$ ipython --no-banner

In [1]: import numpy as np

In [2]: import numpy.linalg as la

In [3]: np.set_printoptions(precision=2, suppress=True, linewidth=160)

In [4]: M = np.loadtxt("mat.csv", delimiter=",")

In [5]: print(M.round(2) + 0)
[[ 0.37 -1.04 -1.1   0.19  0.26  0.65 -0.21  1.01]
 [ 0.19  0.   -0.35  0.25  0.39 -0.86  1.67  0.31]
 [ 0.    0.39  0.2   1.18  0.93  1.11  0.31 -0.48]
 [-0.37 -1.42  0.48 -0.05 -0.59  0.44  0.66 -0.79]
 [-1.39  0.43  0.16 -0.54 -0.09  0.72  0.5   0.89]
 [-0.83  0.23 -0.98  1.08 -0.95 -0.34 -0.17 -0.3 ]
 [ 0.19  0.45 -1.16 -1.01  0.05  0.56  0.34 -0.98]
 [-1.02 -0.55 -0.27 -0.2   1.29 -0.69 -0.49 -0.43]]

In [6]: left, sigma, vt = la.svd(M, full_matrices=False)

In [7]: print(left.shape, sigma.shape, vt.shape)
(8, 8) (8,) (8, 8)

In [8]: print(sigma)
[2. 2. 2. 2. 2. 2. 2. 2.]

In [9]: print(np.cumsum(sigma ** 2) / np.sum(sigma ** 2))
[0.13 0.25 0.38 0.5  0.63 0.75 0.88 1.  ]

In [10]: def softmax(z):
    ...:     e = np.exp(z - z.max(axis=-1, keepdims=True))
    ...:     return e / e.sum(axis=-1, keepdims=True)
    ...: 

In [11]: print(softmax(M).sum(axis=1))
[1. 1. 1. 1. 1. 1. 1. 1.]

In [12]: print(np.round(softmax(10 * M[1]), 2) + 0)
[0. 0. 0. 0. 0. 0. 1. 0.]

In [13]: scores = M @ M.T / np.sqrt(8)

In [14]: print(softmax(scores).round(6).argmax(axis=1))
[0 1 2 3 4 5 6 7]

In [15]: rng = np.random.default_rng(45)

In [16]: z = rng.permutation(8)

In [17]: Y = M[:, z] * rng.choice([-1, 1], 8)

In [18]: print(Y.round(2) + 0)
[[-0.21 -1.1   0.65 -1.01  0.37 -1.04  0.19  0.26]
 [ 1.67 -0.35 -0.86 -0.31  0.19  0.    0.25  0.39]
 [ 0.31  0.2   1.11  0.48  0.    0.39  1.18  0.93]
 [ 0.66  0.48  0.44  0.79 -0.37 -1.42 -0.05 -0.59]
 [ 0.5   0.16  0.72 -0.89 -1.39  0.43 -0.54 -0.09]
 [-0.17 -0.98 -0.34  0.3  -0.83  0.23  1.08 -0.95]
 [ 0.34 -1.16  0.56  0.98  0.19  0.45 -1.01  0.05]
 [-0.49 -0.27 -0.69  0.43 -1.02 -0.55 -0.2   1.29]]

In [19]: left, _, vt = la.svd(M.T @ Y)

In [20]: print(np.round(la.lstsq(M, Y)[0], 2) + 0)
[[ 0.  0.  0.  0.  1.  0.  0.  0.]
 [ 0.  0.  0.  0.  0.  1.  0.  0.]
 [ 0.  1.  0.  0.  0.  0.  0.  0.]
 [ 0.  0.  0.  0.  0.  0.  1.  0.]
 [ 0.  0.  0.  0.  0.  0.  0.  1.]
 [ 0.  0.  1.  0.  0.  0.  0.  0.]
 [ 1.  0.  0.  0.  0.  0.  0.  0.]
 [ 0.  0.  0. -1.  0.  0.  0.  0.]]

In [21]: print(z)
[6 2 5 7 0 1 3 4]

In [22]: u = np.array([3, 5, 3, -1, -3, 3, 0, 5])

In [23]: Y = M + np.outer(u, np.eye(8)[3])

In [24]: print(Y.round(2) + 0)
[[ 0.37 -1.04 -1.1   3.19  0.26  0.65 -0.21  1.01]
 [ 0.19  0.   -0.35  5.25  0.39 -0.86  1.67  0.31]
 [ 0.    0.39  0.2   4.18  0.93  1.11  0.31 -0.48]
 [-0.37 -1.42  0.48 -1.05 -0.59  0.44  0.66 -0.79]
 [-1.39  0.43  0.16 -3.54 -0.09  0.72  0.5   0.89]
 [-0.83  0.23 -0.98  4.08 -0.95 -0.34 -0.17 -0.3 ]
 [ 0.19  0.45 -1.16 -1.01  0.05  0.56  0.34 -0.98]
 [-1.02 -0.55 -0.27  4.8   1.29 -0.69 -0.49 -0.43]]

In [25]: print(la.matrix_rank(Y - M))
1
